In [1]: import numpy as np

In [2]: np.set_printoptions(precision=2, suppress=True, linewidth=120, legacy="1.25")

In [3]: J = np.load("case16.npy")

In [4]: print(J)
[[0 1 1 1]
 [1 0 1 1]
 [1 1 0 1]
 [1 1 1 0]]

In [5]: w1 = np.array([[1, -2], [3, -1], [2, 3], [2, 1]])

In [6]: c = np.array([0, -1])

In [7]: act = np.maximum(J @ w1 + c, 0)

In [8]: print((act > 0).mean(axis=0))
[1.  0.5]

In [9]: C = np.array([[2, 0], [2, 0]])

In [10]: print((act @ C).round(6).argmax(axis=1))
[0 0 0 0]

In [11]: arr = np.load("m.npy")

In [12]: print(arr)
[[ 0  6  0]
 [ 0  0  0]
 [ 0  0  0]
 [ 0  6  0]
 [ 0  0  0]
 [ 0  0  0]
 [31 46 21]
 [ 0  0  0]
 [ 4 22  6]
 [ 7  0  5]
 [ 4 22  6]
 [29 32 19]
 [ 0  0  0]
 [ 2  8  4]
 [30 39 20]
 [ 0  0  0]
 [ 4 22  6]
 [ 0  0  0]]

In [13]: other = np.c_[arr[:, :1] @ np.array([[-3]]), np.array([3, 5, 5, 5, 0, 3, 4, 4, 2, 0, 5, 5, 4, 2, 2, 3, 1, 4])]

In [14]: print(other)
[[  0   3]
 [  0   5]
 [  0   5]
 [  0   5]
 [  0   0]
 [  0   3]
 [-93   4]
 [  0   4]
 [-12   2]
 [-21   0]
 [-12   5]
 [-87   5]
 [  0   4]
 [ -6   2]
 [-90   2]
 [  0   3]
 [-12   1]
 [  0   4]]

In [15]: print(np.round(np.linalg.norm(other - arr @ np.linalg.lstsq(arr, other)[0], axis=0), 2) + 0)
[ 0.   12.47]

In [16]: print(np.linalg.norm(np.linalg.qr(arr)[0].T @ other, axis=0) ** 2 / ((other ** 2).sum(axis=0) + 1e-12))
[1.   0.32]

In [17]: print(np.round(np.linalg.lstsq(arr, other[:, 0])[0], 2) + 0)
[-3.  0.  0.]

In [18]: print(np.linalg.matrix_rank(np.c_[arr, other]))
4

In [19]: other = np.array([[-2, 3, 3, 0], [-2, 1, 1, 3], [0, 1, 0, 3], [3, 0, 0, 0]])

In [20]: F = np.triu(other)

In [21]: print(F)
[[-2  3  3  0]
 [ 0  1  1  3]
 [ 0  0  0  3]
 [ 0  0  0  0]]

In [22]: print(round(float(np.linalg.det(F.T)), 2))
0.0

In [23]: print(round(np.linalg.det(F[::-1]), 2))
0.0

In [24]: print(np.round(np.abs(np.linalg.eigvals(F)).max(), 2))
2.0

In [25]: print((F + F.T) / 2)
[[-2.   1.5  1.5  0. ]
 [ 1.5  1.   0.5  1.5]
 [ 1.5  0.5  0.   1.5]
 [ 0.   1.5  1.5  0. ]]

In [26]: print(np.allclose(F @ F.T, F.T @ F))
False

In [27]: np.linalg.determinant(F)
---------------------------------------------------------------------------
AttributeError                            Traceback (most recent call last)
Cell In[27], line 1
----> 1 np.linalg.determinant(F)

AttributeError: module 'numpy.linalg' has no attribute 'determinant'

In [28]: print(np.linalg.matrix_power(F, 4))
[[ 16 -15 -15  54]
 [  0   1   1   6]
 [  0   0   0   0]
 [  0   0   0   0]]

In [29]: th = np.radians(36)

In [30]: r_ = np.eye(3)

In [31]: r_[1, 1] = r_[2, 2] = np.cos(th)

In [32]: r_[1, 2], r_[2, 1] = -np.sin(th), np.sin(th)

In [33]: print(r_)
[[ 1.    0.    0.  ]
 [ 0.    0.81 -0.59]
 [ 0.    0.59  0.81]]

In [34]: other = arr @ r_.T

In [35]: print(np.allclose(np.linalg.norm(arr, axis=1), np.linalg.norm(other, axis=1)))
True

In [36]: print(np.abs(other - arr).max(axis=0))
[ 0.   21.13 23.03]

In [37]: print(np.allclose(arr @ arr.T, other @ other.T))
True

In [38]: print(np.linalg.svd(arr, compute_uv=False), np.linalg.svd(other, compute_uv=False))
[100.09  19.42   2.84] [100.09  19.42   2.84]

In [39]: print([round(float(x), 2) for x in np.linalg.svd(F, compute_uv=False)[:3]])
[5.07, 4.02, 0.42]

In [40]: print(np.round(np.linalg.norm(F, 2) / np.linalg.norm(F), 2))
0.78

In [41]: K = np.load("data.npy")

In [42]: print(K)
[[ 1  1  1  1  1  1  1  1]
 [ 1  1  1  1 -1 -1 -1 -1]
 [ 1 -1 -1  1  1 -1 -1  1]]

In [43]: # columns 1 and 2 are equal

In [44]: print(K.sum(axis=0))
[ 3  1  1  3  1 -1 -1  1]

In [45]: print(K.sum(axis=1))
[8 0 0]

In [46]: np.linalg.rank(K)
---------------------------------------------------------------------------
AttributeError                            Traceback (most recent call last)
Cell In[46], line 1
----> 1 np.linalg.rank(K)

AttributeError: module 'numpy.linalg' has no attribute 'rank'

In [47]: np.zeros(3, 8)
---------------------------------------------------------------------------
TypeError                                 Traceback (most recent call last)
Cell In[47], line 1
----> 1 np.zeros(3, 8)

TypeError: Cannot interpret '8' as a data type

In [48]: print(np.diff(K, axis=0))
[[ 0  0  0  0 -2 -2 -2 -2]
 [ 0 -2 -2  0  2  0  0  2]]

In [49]: vec = np.array([8, 9, 8, 1, 7, 8, 4, 3])

In [50]: print(K @ np.eye(8)[1])
[ 1.  1. -1.]

In [51]: print(np.sign((K @ vec).round(6)))
[ 1  1 -1]

In [52]: print(K * vec)
[[ 8  9  8  1  7  8  4  3]
 [ 8  9  8  1 -7 -8 -4 -3]
 [ 8 -9 -8  1  7 -8 -4  3]]

In [53]: vec @ K
---------------------------------------------------------------------------
ValueError                                Traceback (most recent call last)
Cell In[53], line 1
----> 1 vec @ K

ValueError: matmul: Input operand 1 has a mismatch in its core dimension 0, with gufunc signature (n?,k),(k,m?)->(n?,m?) (size 3 is different from 8)

In [54]: blk = np.stack([K, 2 * K, K[::-1]])

In [55]: print((blk @ K.T).shape)
(3, 3, 3)

In [56]: print(blk.shape)
(3, 3, 8)

In [57]: print(np.linalg.norm(blk, axis=(1, 2)))
[4.9 9.8 4.9]

In [58]: E = np.array([[2, 1, 9], [5, 5, 8], [-3, -4, 1]])

In [59]: print(E)
[[ 2  1  9]
 [ 5  5  8]
 [-3 -4  1]]

In [60]: proj = np.triu(np.array([[1, 2, 2], [2, 1, 0], [2, 0, 3]]), 1) + np.eye(3)

In [61]: other = proj @ E @ np.linalg.inv(proj)

In [62]: print(np.trace(other), np.trace(E))
8.0 8

In [63]: print(round(np.linalg.det(other), 2))
-0.0

In [64]: u = np.array([4, -5, 1])

In [65]: feats = 2 * np.eye(3) + np.outer(u, u)

In [66]: print(feats)
[[ 18. -20.   4.]
 [-20.  27.  -5.]
 [  4.  -5.   3.]]

In [67]: ev, V = np.linalg.eigh(feats)

In [68]: print(ev)
[ 2.  2. 44.]

In [69]: print(np.round(V.T @ V, 2) + 0)
[[1. 0. 0.]
 [0. 1. 0.]
 [0. 0. 1.]]

In [70]: print(np.linalg.eigvalsh(feats @ feats))
[   4.    4. 1936.]

In [71]: print((ev > 1e-8).sum(), (ev < -1e-8).sum())
3 0

In [72]: print(np.unique(ev.round(6) + 0, return_counts=True)[1])
[2 1]

In [73]: print(round(ev.sum(), 2), np.trace(feats))
48.0 48.0

In [74]: rng = np.random.default_rng(63706)

In [75]: z = rng.permutation(3)

In [76]: other = feats[:, z] * rng.choice([-1, 1], 3)

In [77]: print(other)
[[ 20.  -4.  18.]
 [-27.   5. -20.]
 [  5.  -3.   4.]]

In [78]: Uu, _, Vh = np.linalg.svd(feats.T @ other)

In [79]: print(z)
[1 2 0]

In [80]: print(np.round(np.linalg.lstsq(feats, other)[0], 2) + 0)
[[ 0.  0.  1.]
 [-1.  0.  0.]
 [ 0. -1.  0.]]

In [81]: print((other - other.T) / 2)
[[  0.   11.5   6.5]
 [-11.5   0.   -8.5]
 [ -6.5   8.5   0. ]]

In [82]: print(np.round(np.linalg.det(other), 2))
176.0

In [83]: print(np.linalg.matrix_power(other, 3))
[[ 18678.  -4698.  15892.]
 [-24041.   6063. -20474.]
 [  6119.  -1537.   5222.]]

In [84]: print(other @ other)
[[ 598. -154.  512.]
 [-775.  193. -666.]
 [ 201.  -47.  166.]]

In [85]: assert other == other.T
---------------------------------------------------------------------------
ValueError                                Traceback (most recent call last)
Cell In[85], line 1
----> 1 assert other == other.T

ValueError: The truth value of an array with more than one element is ambiguous. Use a.any() or a.all()

In [86]: other.inv()
---------------------------------------------------------------------------
AttributeError                            Traceback (most recent call last)
Cell In[86], line 1
----> 1 other.inv()

AttributeError: 'numpy.ndarray' object has no attribute 'inv'

In [87]: ev, V = np.linalg.eigh(feats)

In [88]: vec = np.array([0, 1, 3])

In [89]: print(np.abs(feats).sum(axis=1).max(), np.round(np.abs(ev).max(), 2))
52.0 44.0

In [90]: print(V * np.maximum(ev, 0) @ V.T)
[[ 18. -20.   4.]
 [-20.  27.  -5.]
 [  4.  -5.   3.]]

In [91]: print(vec @ feats @ vec / (vec @ vec), ev[0], round(float(ev[-1]), 2))
2.4 2.0 44.0

In [92]: w1 = np.array([[2, 0], [0, 2], [1, 0]])

In [93]: c = np.array([0, -1])

In [94]: act = np.maximum(feats @ w1 + c, 0)

In [95]: print(np.linalg.matrix_rank(act))
2

In [96]: C = np.array([[2, 2], [1, 0]])

In [97]: print((act @ C).round(6).argmax(axis=1))
[0 0 0]

In [98]: print(w1 @ C)
[[4 4]
 [2 0]
 [2 2]]

In [99]: W0 = np.loadtxt("test12.csv", delimiter=",")

In [100]: print(W0)
[[ 12.   8.   8.  12.]
 [ -3.  -2.   4.  -3.]
 [-39. -26. -31. -39.]
 [ 36.  24.  33.  36.]]

In [101]: rank = np.linalg.matrix_rank(W0)

In [102]: print(rank)
2

In [103]: N = np.linalg.svd(W0)[2][rank:].T

In [104]: print([int(np.linalg.matrix_rank(W0[:i])) for i in range(1, len(W0) + 1)])
[1, 2, 2, 2]

In [105]: print(np.allclose(W0 @ N, 0))
True

In [106]: print(np.linalg.matrix_rank(W0.T @ W0), np.linalg.matrix_rank(W0 @ W0.T))
2 2

In [107]: A = np.load("block17.npy")

In [108]: print(A)
[[ 1 -2  4]
 [ 1 -1  1]
 [ 1  0  0]
 [ 1  1  1]]

In [109]: O, V = np.linalg.qr(A[:, :2])[0], np.linalg.qr(A[:, 2:])[0]

In [110]: s = np.linalg.svd(O.T @ V, compute_uv=False)

In [111]: print(np.degrees(np.arccos(s.clip(0, 1))))
[28.13]

In [112]: print((s > 0.9).sum())
0

In [113]: z = rng.permutation(4)

In [114]: print(z)
[2 0 1 3]

In [115]: other = J[z][:, z]

In [116]: print(np.sort(np.abs(np.linalg.eigvals(other))))
[1. 1. 1. 3.]
